$ ipython --no-banner

In [1]: import numpy as np

In [2]: from numpy import linalg as LA

In [3]: np.set_printoptions(suppress=True, linewidth=160)

In [4]: arr = np.loadtxt("mat.csv", delimiter=",")

In [5]: arr
Out[5]: 
array([[-1.02, -1.95,  5.26,  1.6 ,  0.15,  0.46, -3.13],
       [ 0.  , -3.64, -0.4 , -0.41,  0.3 ,  6.63,  5.11],
       [-0.11, -4.67,  0.85,  0.45,  0.14,  7.07,  2.94],
       [-4.18, -1.76,  0.26, -3.35,  4.78,  0.88,  0.04],
       [ 0.19, -4.9 , -0.25,  0.56,  2.11,  5.49,  4.23],
       [-3.61,  0.21,  1.13, -3.64,  4.37,  3.17,  0.12],
       [-2.77, -1.22,  2.86, -3.78,  4.36,  4.18, -1.02],
       [-4.11, -0.92,  2.79, -2.44,  4.74,  3.41, -1.77],
       [ 0.53, -3.05, -0.19, -2.14, -0.41,  7.99,  4.36],
       [-0.44, -4.92, -0.25,  1.91,  0.01,  5.41,  3.92],
       [-0.46, -3.11, -0.24,  2.21,  1.15,  6.36,  4.25],
       [-2.89,  1.23,  2.71, -3.41,  4.85,  3.34, -1.25],
       [-2.2 ,  1.23,  1.09, -3.53,  4.7 ,  1.6 , -1.8 ],
       [-0.57, -4.41, -1.48,  1.55,  0.24,  7.86,  4.84],
       [-0.44, -3.74,  0.97, -1.09,  0.34,  7.55,  4.78],
       [ 0.32, -2.23,  0.19,  0.52,  0.5 ,  5.44,  3.49],
       [-2.94, -0.81,  3.98, -2.9 ,  0.64, -0.55, -2.83],
       [-2.87, -1.27,  4.3 ,  0.21, -0.92, -1.21, -1.8 ],
       [-3.84, -1.62,  3.32, -0.91,  2.25, -2.15, -2.1 ],
       [-2.98, -2.36,  3.01, -3.14,  5.08,  3.98, -1.86],
       [-4.66,  0.55,  2.13, -4.05,  5.87,  1.95, -2.54],
       [-0.1 , -4.87, -0.66, -0.43,  0.73,  7.21,  5.82],
       [-1.44,  0.41,  4.6 ,  0.33,  0.38, -1.82, -1.56]])

In [6]: hat = arr @ LA.solve(arr.T @ arr, arr.T)

In [7]: np.allclose(hat @ hat, hat)
Out[7]: True

In [8]: round(float(np.trace(hat)), 2)
Out[8]: 7.0

In [9]: np.round(hat @ arr[:, 3], 2)
Out[9]: 
array([ 1.6 , -0.41,  0.45, -3.35,  0.56, -3.64, -3.78, -2.44, -2.14,  1.91,  2.21, -3.41, -3.53,  1.55, -1.09,  0.52, -2.9 ,  0.21, -0.91, -3.14, -4.05,
       -0.43,  0.33])

In [10]: cen = arr - arr.mean(axis=0)

In [11]: V = LA.svd(cen)[2][:2]

In [12]: Y = cen - cen @ V.T @ V

In [13]: np.round(np.diag(V.T @ V), 2)
Out[13]: array([0.11, 0.12, 0.16, 0.34, 0.43, 0.49, 0.34])

In [14]: round(float(LA.norm(Y) / LA.norm(cen)), 2)
Out[14]: 0.32

In [15]: np.round(Y.std(axis=0), 2)
Out[15]: array([0.67, 0.92, 0.78, 0.77, 0.68, 0.77, 0.62])

In [16]: LA.norm(Y, axis=1).round(6).argmax()
Out[16]: np.int64(3)

In [17]: np.round((cen @ V.T).std(axis=0), 2)
Out[17]: array([5.24, 2.73])

In [18]: blk = np.stack([arr, 5 * arr, arr[::-1]])

In [19]: (blk @ arr.T).shape
Out[19]: (3, 23, 23)

In [20]: LA.matrix_rank(blk)
Out[20]: array([7, 7, 7])

In [21]: np.round(LA.norm(blk, axis=(1, 2)), 2)
Out[21]: array([ 39.67, 198.37,  39.67])

In [22]: Y = np.array([[-1, -2, -1],
    ...:     [0, -3, 1],
    ...:     [0, 1, -2],
    ...:     [2, 1, 0],
    ...:     [-1, 3, -3],
    ...:     [-1, 0, -1]])

In [23]: cent = np.array([[8, 8, 7, 2, 9, 3], [1, 4, 6, 5, 0, 0], [8, 0, 6, 1, 6, 5]])

In [24]: A = Y @ cent

In [25]: A
Out[25]: 
array([[-18, -16, -25, -13, -15,  -8],
       [  5, -12, -12, -14,   6,   5],
       [-15,   4,  -6,   3, -12, -10],
       [ 17,  20,  20,   9,  18,   6],
       [-29,   4,  -7,  10, -27, -18],
       [-16,  -8, -13,  -3, -15,  -8]])

In [26]: np.abs(np.diag(LA.qr(A)[1])) > 1e-9
Out[26]: array([ True,  True,  True, False, False, False])

In [27]: LA.lstsq(A[:-1].T, A[-1])[2]
Out[27]: np.int32(3)

In [28]: np.unique(A.round(6), axis=0).shape
Out[28]: (6, 6)

In [29]: w1 = np.array([[0, 2], [0, 1], [1, 1], [2, 1], [0, 1], [2, 2]])

In [30]: coef = np.array([2, 0])

In [31]: act = np.maximum(A @ w1 + coef, 0)

In [32]: np.round((act > 0).mean(axis=0), 2)
Out[32]: array([0.17, 0.17])

In [33]: act
Out[33]: 
array([[  0,   0],
       [  0,   0],
       [  0,   0],
       [ 52, 113],
       [  0,   0],
       [  0,   0]])

In [34]: LA.matrix_rank(act)
Out[34]: np.int64(1)

In [35]: cent = np.array([[0, 1], [1, 0]])

In [36]: act @ cent
Out[36]: 
array([[  0,   0],
       [  0,   0],
       [  0,   0],
       [113,  52],
       [  0,   0],
       [  0,   0]])

In [37]: dist = LA.norm(arr[:, None] - arr[None], axis=-1)

In [38]: dist.mean(axis=1).argmax()
Out[38]: np.int64(22)

In [39]: LA.matrix_rank(dist ** 2)
Out[39]: np.int64(9)

In [40]: [round(float(x), 2) for x in LA.svd(A, compute_uv=False)[:3]]
Out[40]: [73.27, 41.4, 7.54]

In [41]: LA.matrix_rank(A, rtol=0.1)
Out[41]: np.int64(3)

In [42]: left, sv, Vt = LA.svd(A)

In [43]: np.argmax(sv[:-1] / (sv[1:] + 1e-6)) + 1
Out[43]: np.int64(3)

In [44]: Y = left[:, :3] @ np.diag(sv[:3]) @ Vt[:3]

In [45]: round(float(np.abs(A - Y).max()), 2)
Out[45]: 0.0

In [46]: LA.matrix_rank(A, rtol=0.05)
Out[46]: np.int64(3)

In [47]: X = np.load("x.npy")

In [48]: X.round(2)
Out[48]: 
array([[ 0.89,  0.16, -0.05,  0.26],
       [ 0.16,  0.75,  0.08, -0.39],
       [-0.05,  0.08,  0.98,  0.12],
       [ 0.26, -0.39,  0.12,  0.38]])

In [49]: left, sv, Vt = LA.svd(X)

In [50]: sv.round(2) + 0
Out[50]: array([1., 1., 1., 0.])

In [51]: np.argmax(sv[:-1] / (sv[1:] + 1e-6)) + 1
Out[51]: np.int64(3)

In [52]: Y = left[:, :3] @ np.diag(sv[:3]) @ Vt[:3]

In [53]: LA.matrix_rank(Y)
Out[53]: np.int64(3)

In [54]: LA.matrix_rank(X, rtol=0.05)
Out[54]: np.int64(3)

In [55]: E = np.loadtxt("a.csv", delimiter=",")

In [56]: E
Out[56]: 
array([[ 13., -18., -24.,  21.,  -9.,   3.,   0.],
       [-18.,  40.,  48., -42.,  18.,  -6.,   0.],
       [-24.,  48.,  68., -56.,  24.,  -8.,   0.],
       [ 21., -42., -56.,  53., -21.,   7.,   0.],
       [ -9.,  18.,  24., -21.,  13.,  -3.,   0.],
       [  3.,  -6.,  -8.,   7.,  -3.,   5.,   0.],
       [  0.,   0.,   0.,   0.,   0.,   0.,   4.]])

In [57]: (E != 0).astype(int)
Out[57]: 
array([[1, 1, 1, 1, 1, 1, 0],
       [1, 1, 1, 1, 1, 1, 0],
       [1, 1, 1, 1, 1, 1, 0],
       [1, 1, 1, 1, 1, 1, 0],
       [1, 1, 1, 1, 1, 1, 0],
       [1, 1, 1, 1, 1, 1, 0],
       [0, 0, 0, 0, 0, 0, 1]])

In [58]: blk = np.stack([E, 5 * E, E[::-1]])

In [59]: LA.matrix_rank(blk)
Out[59]: array([7, 7, 7])

In [60]: blk.shape
Out[60]: (3, 7, 7)

In [61]: np.round(LA.norm(blk, axis=(1, 2)), 2)
Out[61]: array([172.28, 861.39, 172.28])

In [62]: rng = np.random.default_rng(6136)

In [63]: z = rng.permutation(7)

In [64]: z
Out[64]: array([3, 1, 0, 6, 4, 5, 2])

In [65]: Y = E[z][:, z]

In [66]: np.allclose(Y, E)
Out[66]: False

In [67]: Y = E[0, 0] * E[1:] - np.outer(E[1:, 0], E[0])

In [68]: Y
Out[68]: 
array([[   0.,  196.,  192., -168.,   72.,  -24.,    0.],
       [   0.,  192.,  308., -224.,   96.,  -32.,    0.],
       [   0., -168., -224.,  248.,  -84.,   28.,    0.],
       [   0.,   72.,   96.,  -84.,   88.,  -12.,    0.],
       [   0.,  -24.,  -32.,   28.,  -12.,   56.,    0.],
       [   0.,    0.,    0.,    0.,    0.,    0.,   52.]])

In [69]: np.flatnonzero(~Y.round(6).any(axis=1))
Out[69]: array([], dtype=int64)

In [70]: m1 = np.load("run14.npy")

In [71]: m1
Out[71]: 
array([[ 0,  0,  0,  0,  0,  0,  0,  0,  0],
       [ 0, -1,  0,  0,  0,  0,  0,  0,  0],
       [ 0,  0, -1,  0,  0,  0,  0,  0,  0],
       [ 0,  0,  0, -2,  0,  0,  0,  0,  0],
       [ 0,  0,  0,  0,  2,  0,  0,  0,  0],
       [ 0,  0,  0,  0,  0, -3,  0,  0,  0],
       [ 0,  0,  0,  0,  0,  0,  2,  0,  0],
       [ 0,  0,  0,  0,  0,  0,  0,  4,  0],
       [ 0,  0,  0,  0,  0,  0,  0,  0,  2]])

In [72]: np.all(LA.eigvalsh(m1) > 0)
Out[72]: np.False_

In [73]: J = np.load("m.npy")

In [74]: J
Out[74]: 
array([[0, 0, 2],
       [2, 0, 0],
       [0, 2, 0]])

In [75]: def softmax(z):
    ...:     e = np.exp(z - z.max(axis=-1, keepdims=True))
    ...:     return e / e.sum(axis=-1, keepdims=True)
    ...: 

In [76]: np.round(softmax(J[0]), 2)
Out[76]: array([0.11, 0.11, 0.79])

In [77]: np.round(softmax(10 * J[0]), 2) + 0
Out[77]: array([0., 0., 1.])

In [78]: S = J @ J.T / np.sqrt(3)

In [79]: np.round(softmax(S + np.triu(np.full(S.shape, -np.inf), 1)), 2)
Out[79]: 
array([[1.  , 0.  , 0.  ],
       [0.09, 0.91, 0.  ],
       [0.08, 0.08, 0.83]])

In [80]: np.round(softmax(S), 2)
Out[80]: 
array([[0.83, 0.08, 0.08],
       [0.08, 0.83, 0.08],
       [0.08, 0.08, 0.83]])

In [81]: np.round(softmax(S)[0] @ J, 2)
Out[81]: array([0.17, 0.17, 1.67])

In [82]: J @ (-1.0) ** np.arange(3)
Out[82]: array([ 2.,  2., -2.])

In [83]: np.sort(np.abs(np.fft.fft(J[0]))), np.round(np.sort(LA.svd(J, compute_uv=False)), 2)
Out[83]: (array([2., 2., 2.]), array([2., 2., 2.]))

In [84]: J @ J
Out[84]: 
array([[0, 4, 0],
       [0, 0, 4],
       [4, 0, 0]])

In [85]: LA.matrix_power(J, 4)
Out[85]: 
array([[ 0,  0, 16],
       [16,  0,  0],
       [ 0, 16,  0]])

In [86]: np.round(np.sort(np.abs(LA.eigvals(J))), 2)
Out[86]: array([2., 2., 2.])

In [87]: (J - J.T) / 2
Out[87]: 
array([[ 0., -1.,  1.],
       [ 1.,  0., -1.],
       [-1.,  1.,  0.]])

In [88]: np.trace(J)
Out[88]: np.int64(0)

In [89]: round(float(LA.det(J)), 2)
Out[89]: 8.0
